$ python -q
>>> import numpy as np
>>> np.set_printoptions(suppress=True, linewidth=160)
>>> m1 = np.load("block7.npy")
>>> m1
array([[6, 6, 5, 2, 7, 6, 1],
       [0, 8, 1, 4, 5, 4, 0],
       [0, 0, 5, 9, 0, 7, 5],
       [0, 0, 0, 7, 0, 0, 8],
       [0, 0, 0, 0, 8, 4, 0],
       [0, 0, 0, 0, 0, 5, 1],
       [0, 0, 0, 0, 0, 0, 1]])
>>> out = np.linalg.inv(m1)
>>> np.round(np.linalg.slogdet(m1)[0], 4)
np.float64(1.0)
>>> np.round(np.linalg.det(m1) * np.linalg.det(out), 4)
np.float64(1.0)
>>> np.allclose(out, m1.T)
False
>>> def softmax(z):
...     e = np.exp(z - z.max(axis=-1, keepdims=True))
...     return e / e.sum(axis=-1, keepdims=True)
... 
>>> np.round(softmax(m1[0]), 4)
array([0.1636, 0.1636, 0.0602, 0.003 , 0.4448, 0.1636, 0.0011])
>>> att = m1 @ m1.T / np.sqrt(7)
>>> np.round(softmax(att)[0] @ m1, 4)
array([6., 6., 5., 2., 7., 6., 1.])
>>> softmax(att).round(6).argmax(axis=1)
array([0, 1, 2, 3, 0, 2, 3])
>>> rng = np.random.default_rng(20760)
>>> out = m1 + rng.integers(-2, 3, (7, 6)) @ rng.integers(-2, 3, (6, 7))
>>> out
array([[  1,   4,  13,   3,  12,   5,   6],
       [ -9,  -1,  -5,   2,   2,   5,  -2],
       [  2,   1,   3,  13,  -1,   1,   7],
       [  4,   2, -10,   7,   0,   2,  -1],
       [  2,   0,   8,  -4,   8,   6,   0],
       [ -8,  -7,  -6,  -2,   3,   7,  -7],
       [ -2,  -1,   8,   2,   6,   2,   8]])
>>> np.round(np.linalg.svd(out - m1, compute_uv=False), 4) + 0
array([24.2461, 18.3414, 10.3366,  7.7329,  4.2394,  1.7623,  0.    ])
>>> np.linalg.matrix_rank(out - m1, tol=1e-8)
np.int64(6)
>>> out - m1
array([[ -5,  -2,   8,   1,   5,  -1,   5],
       [ -9,  -9,  -6,  -2,  -3,   1,  -2],
       [  2,   1,  -2,   4,  -1,  -6,   2],
       [  4,   2, -10,   0,   0,   2,  -9],
       [  2,   0,   8,  -4,   0,   2,   0],
       [ -8,  -7,  -6,  -2,   3,   2,  -8],
       [ -2,  -1,   8,   2,   6,   2,   7]])
>>> arr = np.array([[-7, 5, -9], [-7, 5, -9], [-14, 10, -18], [-14, 10, -18]])
>>> left, s, Vh = np.linalg.svd(arr)
>>> s.round(4) + 0
array([39.37,  0.  ,  0.  ])
>>> np.argmax(s[:-1] / (s[1:] + 1e-6)) + 1
np.int64(1)
>>> out = left[:, :1] @ np.diag(s[:1]) @ Vh[:1]
>>> np.linalg.matrix_rank(arr, rtol=0.05)
np.int64(1)
>>> print(round(np.linalg.norm(arr - out) / np.linalg.norm(arr), 4))
0.0
>>> rank = np.linalg.matrix_rank(arr)
>>> print(rank)
1
>>> null = np.linalg.svd(arr)[2][rank:].T
>>> [int(np.linalg.matrix_rank(arr[:i])) for i in range(1, len(arr) + 1)]
[1, 1, 1, 1]
>>> [int(np.linalg.matrix_rank(arr[:, :j + 1])) for j in range(3)]
[1, 1, 1]
>>> [int(np.linalg.matrix_rank(np.delete(arr, i, axis=0))) for i in range(4)]
[1, 1, 1, 1]
>>> out = arr / np.linalg.norm(arr, axis=1, keepdims=True)
>>> G = out @ out.T
>>> (G - 2 * np.eye(4)).round(6).argmax(axis=1)
array([1, 0, 0, 0])
>>> G[3]
array([1., 1., 1., 1.])
>>> print(G)
[[1. 1. 1. 1.]
 [1. 1. 1. 1.]
 [1. 1. 1. 1.]
 [1. 1. 1. 1.]]
>>> (np.abs(G) > 0.9).astype(int)
array([[1, 1, 1, 1],
       [1, 1, 1, 1],
       [1, 1, 1, 1],
       [1, 1, 1, 1]])
>>> out = np.array([[1, -2], [2, -1]])
>>> cent = np.kron(out, arr)
>>> print(round(np.linalg.norm(cent, 2), 4), round(np.linalg.norm(out, 2) * np.linalg.norm(arr, 2), 4))
118.1101 118.1101
>>> np.linalg.matrix_rank(cent)
np.int64(2)
>>> left, s, Vh = np.linalg.svd(arr)
>>> vecs = Vh[:(s > 1e-8).sum()]
>>> x = arr[3] + -1 * arr[1] + rng.integers(2) * np.eye(3)[0]
>>> print(x)
[-6.  5. -9.]
>>> np.linalg.matrix_rank(np.vstack([arr, x]))
np.int64(2)
>>> print(round(np.linalg.norm(x - vecs.T @ vecs @ x), 4))
0.827
>>> np.allclose(vecs.T @ vecs @ x, x)
False
>>> np.round(np.diag(vecs.T @ vecs), 4)
array([0.3161, 0.1613, 0.5226])
>>> out = np.array([[-3]])
>>> J = np.block([[np.zeros((1, 1)), out], [out.T, np.zeros((1, 1))]])
>>> print(J)
[[ 0. -3.]
 [-3.  0.]]
>>> # equal to its transpose
>>> Q, Rm = np.linalg.qr(m1)
>>> np.allclose(Rm.T @ Rm, m1.T @ m1)
True
>>> print(np.abs(np.diag(Rm)))
[6. 8. 5. 7. 8. 5. 1.]
>>> Q
array([[ 1.,  0.,  0.,  0.,  0.,  0.,  0.],
       [-0.,  1.,  0.,  0.,  0.,  0.,  0.],
       [-0., -0.,  1.,  0.,  0.,  0.,  0.],
       [-0., -0., -0.,  1.,  0.,  0.,  0.],
       [-0., -0., -0., -0.,  1.,  0.,  0.],
       [-0., -0., -0., -0., -0.,  1.,  0.],
       [-0., -0., -0., -0., -0., -0.,  1.]])
>>> np.trace(Q @ Q.T)
np.float64(7.0)
>>> labels = rng.permutation(2)
>>> labels
array([0, 1])
>>> out = J[labels][:, labels]
>>> np.round(np.linalg.det(out), 4), np.round(np.linalg.det(J[labels]), 4)
(np.float64(-9.0), np.float64(-9.0))
>>> np.trace(out)
np.float64(0.0)
>>> np.allclose(out, J)
True
>>> evals, vecs = np.linalg.eig(J)
>>> np.round(J @ vecs[:, 0] - evals[0] * vecs[:, 0], 4) + 0
array([0., 0.])
>>> round(np.prod(evals), 4)
np.float64(-9.0)
>>> np.round(np.sort(np.linalg.eigvals(J.T)), 4)
array([-3.,  3.])
>>> evals.round(4)
array([ 3., -3.])
>>> np.round(np.sort(np.linalg.eigvals(J @ J)), 4)
array([9., 9.])
>>> A = np.load("w.npy")
>>> print(A.round(4))
[[ 1.      0.      0.      0.      0.      0.      0.    ]
 [ 0.      0.7071  0.      0.      0.      0.7071  0.    ]
 [ 0.      0.      1.      0.      0.      0.      0.    ]
 [ 0.      0.      0.      1.      0.      0.      0.    ]
 [ 0.      0.      0.      0.      1.      0.      0.    ]
 [ 0.     -0.7071  0.      0.      0.      0.7071  0.    ]
 [ 0.      0.      0.      0.      0.      0.      1.    ]]
>>> out = A / np.sqrt((A ** 2).mean(axis=1, keepdims=True))
>>> print(np.linalg.matrix_rank(A - A.mean(axis=1, keepdims=True)))
6
>>> np.round(np.linalg.norm(out, axis=1), 4)
array([2.6458, 2.6458, 2.6458, 2.6458, 2.6458, 2.6458, 2.6458])
>>> np.linalg.matrix_rank(out) == np.linalg.matrix_rank(A)
np.True_
>>> feats = np.abs(np.array([[0, 3, 0, 0, 3, 1],
...     [2, 1, 2, 2, 0, 1],
...     [2, 1, 0, 3, 1, 2],
...     [3, 2, 1, 3, 2, 3],
...     [0, 2, 3, 1, 3, 3],
...     [0, 2, 1, 1, 2, 2]])) + np.eye(6)
>>> feats = feats / feats.sum(axis=1, keepdims=True)
>>> feats.round(4)
array([[0.125 , 0.375 , 0.    , 0.    , 0.375 , 0.125 ],
       [0.2222, 0.2222, 0.2222, 0.2222, 0.    , 0.1111],
       [0.2   , 0.1   , 0.1   , 0.3   , 0.1   , 0.2   ],
       [0.2   , 0.1333, 0.0667, 0.2667, 0.1333, 0.2   ],
       [0.    , 0.1538, 0.2308, 0.0769, 0.3077, 0.2308],
       [0.    , 0.2222, 0.1111, 0.1111, 0.2222, 0.3333]])
>>> # a transition matrix
>>> left, s, Vh = np.linalg.svd(feats)
>>> s.round(4)
array([1.022 , 0.453 , 0.2759, 0.1941, 0.1237, 0.0046])
>>> np.argmax(s[:-1] / (s[1:] + 1e-6)) + 1
np.int64(5)
>>> out = left[:, :5] @ np.diag(s[:5]) @ Vh[:5]
>>> np.linalg.matrix_rank(out)
np.int64(5)
>>> np.linalg.matrix_rank(feats, rtol=0.05)
np.int64(5)
